>>> import numpy as np
>>> import numpy.linalg as la
>>> np.set_printoptions(precision=1, suppress=True, linewidth=200)
>>> arr = np.load("block1.npy")
>>> arr
array([[ 3,  5, -4, -5, -4,  1,  9, -6,  5,  6],
       [-1, -1, -4, -1,  3,  5,  0, -4,  1,  0],
       [-2,  0, -4, -1, -2, -1,  0, -1,  4, -2],
       [ 0, -3, -1,  2,  1,  1, -3, -1,  2, -1],
       [ 0, -2,  5,  0,  3,  2,  2,  1,  4,  3],
       [-3, -1,  0,  4,  2,  5,  0, -5,  6,  0],
       [ 0, -3, -1,  2,  1,  1, -3, -1,  2, -1],
       [-6, -1,  5, -1,  2,  4,  3, -1,  2,  3],
       [ 0,  3, -5,  0, -4,  0,  5, -3,  3,  1],
       [-5,  3, -1, -6, -4,  1,  6, -2,  1,  1],
       [-2,  0, -4, -1, -2, -1,  0, -1,  4, -2],
       [-5,  3, -1, -6, -4,  1,  6, -2,  1,  1],
       [ 3,  2, -3,  4,  0,  4,  0, -4,  2, -3]])
>>> P = arr @ la.solve(arr.T @ arr, arr.T)
>>> round(float(np.trace(P)), 1)
10.0
>>> other = np.c_[arr[:, :5] @ np.array([[1, -2, -3, -3, 0],
...     [2, 3, 2, 1, -2],
...     [2, 3, 3, 1, 0],
...     [-3, 3, 2, 1, -1],
...     [-3, 2, -2, -1, -3]]), np.array([2, -1, -2, 2, 2, 0, 0, 1, 1, 2, -1, -1, -1])]
>>> other
array([[ 32, -26, -13,  -9,   7,   2],
       [-17, -10, -19,  -6,  -6,  -1],
       [ -1, -15,  -4,   3,   7,  -2],
       [-17,  -4,  -7,  -3,   1,   2],
       [ -3,  15,   5,   0,  -5,   2],
       [-23,  19,  11,  10,  -8,   0],
       [-17,  -4,  -7,  -3,   1,   0],
       [ -1,  25,  25,  19,  -3,   1],
       [  8, -14,  -1,   2,   6,   1],
       [ 29, -10,  14,  15,  12,   2],
       [ -1, -15,  -4,   3,   7,  -1],
       [ 29, -10,  14,  15,  12,  -1],
       [-11,   3,  -6,  -6,  -8,  -1]])
>>> la.norm(la.qr(arr)[0].T @ other, axis=0) ** 2 / ((other ** 2).sum(axis=0) + 1e-12)
array([1. , 1. , 1. , 1. , 1. , 0.7])
>>> la.matrix_rank(other)
np.int64(6)
>>> P = other @ la.solve(other.T @ other, other.T)
>>> round(np.trace(P), 1)
np.float64(6.0)
>>> np.diag(P)
array([0.6, 0.9, 0.3, 0.5, 0.3, 0.5, 0.3, 0.5, 0.4, 0.5, 0.2, 0.4, 0.5])
>>> X = np.load("sample10.npy")
>>> X
array([[ 2,  0,  0,  0,  0,  0,  0,  0,  0,  0],
       [ 0,  1,  0,  0,  0,  0,  0,  0,  0,  0],
       [ 0,  0, -1,  0,  0,  0,  0,  0,  0,  0],
       [ 0,  0,  0, -1,  0,  0,  0,  0,  0,  0],
       [ 0,  0,  0,  0,  1,  0,  0,  0,  0,  0],
       [ 0,  0,  0,  0,  0,  2,  0,  0,  0,  0],
       [ 0,  0,  0,  0,  0,  0,  0,  0,  0,  0],
       [ 0,  0,  0,  0,  0,  0,  0,  0,  0,  0],
       [ 0,  0,  0,  0,  0,  0,  0,  0,  2,  0],
       [ 0,  0,  0,  0,  0,  0,  0,  0,  0, -1]])
>>> vals, V = la.eigh(X)
>>> la.eigvalsh(X + 2 * np.eye(10))
array([1., 1., 1., 2., 2., 3., 3., 4., 4., 4.])
>>> V @ np.diag(vals) @ V.T
array([[ 2.,  0.,  0.,  0.,  0.,  0.,  0.,  0.,  0.,  0.],
       [ 0.,  1.,  0.,  0.,  0.,  0.,  0.,  0.,  0.,  0.],
       [ 0.,  0., -1.,  0.,  0.,  0.,  0.,  0.,  0.,  0.],
       [ 0.,  0.,  0., -1.,  0.,  0.,  0.,  0.,  0.,  0.],
       [ 0.,  0.,  0.,  0.,  1.,  0.,  0.,  0.,  0.,  0.],
       [ 0.,  0.,  0.,  0.,  0.,  2.,  0.,  0.,  0.,  0.],
       [ 0.,  0.,  0.,  0.,  0.,  0.,  0.,  0.,  0.,  0.],
       [ 0.,  0.,  0.,  0.,  0.,  0.,  0.,  0.,  0.,  0.],
       [ 0.,  0.,  0.,  0.,  0.,  0.,  0.,  0.,  2.,  0.],
       [ 0.,  0.,  0.,  0.,  0.,  0.,  0.,  0.,  0., -1.]])
>>> (vals > 1e-8).sum(), (vals < -1e-8).sum()
(np.int64(5), np.int64(3))
>>> np.unique(vals.round(6) + 0, return_counts=True)[1]
array([3, 2, 2, 3])
>>> la.eigvalsh(X @ X)
array([0., 0., 1., 1., 1., 1., 1., 4., 4., 4.])
